In [1]: import numpy as np

In [2]: np.set_printoptions(suppress=True, linewidth=160)

In [3]: W0 = np.array([[-0.2, 1.7, -0.3, 0.0, -0.5, -1.2, -0.6],
   ...:     [0.5, 1.0, -1.5, 0.3, 1.2, -0.8, 1.0],
   ...:     [-0.7, 0.4, -0.8, 0.7, -0.1, 0.3, 1.3],
   ...:     [-0.2, -0.5, -0.6, -1.2, 1.4, -0.5, -1.0],
   ...:     [1.3, -0.3, -0.3, 0.5, -0.4, -0.8, -0.7],
   ...:     [2.0, -0.7, 0.0, 0.7, -0.4, -0.8, 0.6],
   ...:     [0.2, 0.0, -0.9, 1.3, -0.4, -0.6, 1.4],
   ...:     [0.3, 0.4, 0.7, 0.3, -0.1, 2.9, 2.0],
   ...:     [-0.4, -0.3, -1.0, 1.5, 0.8, -0.3, 1.3],
   ...:     [1.5, 1.6, 0.5, -0.2, -1.5, 0.5, -0.6],
   ...:     [-1.5, 0.8, -1.0, 0.1, -0.5, 0.6, 1.3],
   ...:     [-0.8, -2.2, 1.6, 0.3, -0.4, 0.6, 0.2],
   ...:     [-1.4, 0.0, -0.2, 0.6, 2.2, 0.5, -1.0],
   ...:     [0.5, 0.4, 0.8, -2.6, -0.4, -0.5, 0.4],
   ...:     [-0.9, 0.2, 1.6, 2.3, -1.5, 0.9, -0.7]])

In [4]: W0[:, 4] *= 10

In [5]: W0
Out[5]: 
array([[ -0.2,   1.7,  -0.3,   0. ,  -5. ,  -1.2,  -0.6],
       [  0.5,   1. ,  -1.5,   0.3,  12. ,  -0.8,   1. ],
       [ -0.7,   0.4,  -0.8,   0.7,  -1. ,   0.3,   1.3],
       [ -0.2,  -0.5,  -0.6,  -1.2,  14. ,  -0.5,  -1. ],
       [  1.3,  -0.3,  -0.3,   0.5,  -4. ,  -0.8,  -0.7],
       [  2. ,  -0.7,   0. ,   0.7,  -4. ,  -0.8,   0.6],
       [  0.2,   0. ,  -0.9,   1.3,  -4. ,  -0.6,   1.4],
       [  0.3,   0.4,   0.7,   0.3,  -1. ,   2.9,   2. ],
       [ -0.4,  -0.3,  -1. ,   1.5,   8. ,  -0.3,   1.3],
       [  1.5,   1.6,   0.5,  -0.2, -15. ,   0.5,  -0.6],
       [ -1.5,   0.8,  -1. ,   0.1,  -5. ,   0.6,   1.3],
       [ -0.8,  -2.2,   1.6,   0.3,  -4. ,   0.6,   0.2],
       [ -1.4,   0. ,  -0.2,   0.6,  22. ,   0.5,  -1. ],
       [  0.5,   0.4,   0.8,  -2.6,  -4. ,  -0.5,   0.4],
       [ -0.9,   0.2,   1.6,   2.3, -15. ,   0.9,  -0.7]])

In [6]: O, evecs = np.linalg.qr(W0[:, :4])[0], np.linalg.qr(W0[:, 4:])[0]

In [7]: s = np.linalg.svd(O.T @ evecs, compute_uv=False)

In [8]: round(float(np.linalg.norm(O @ O.T - evecs @ evecs.T, 2)), 2)
Out[8]: 1.0
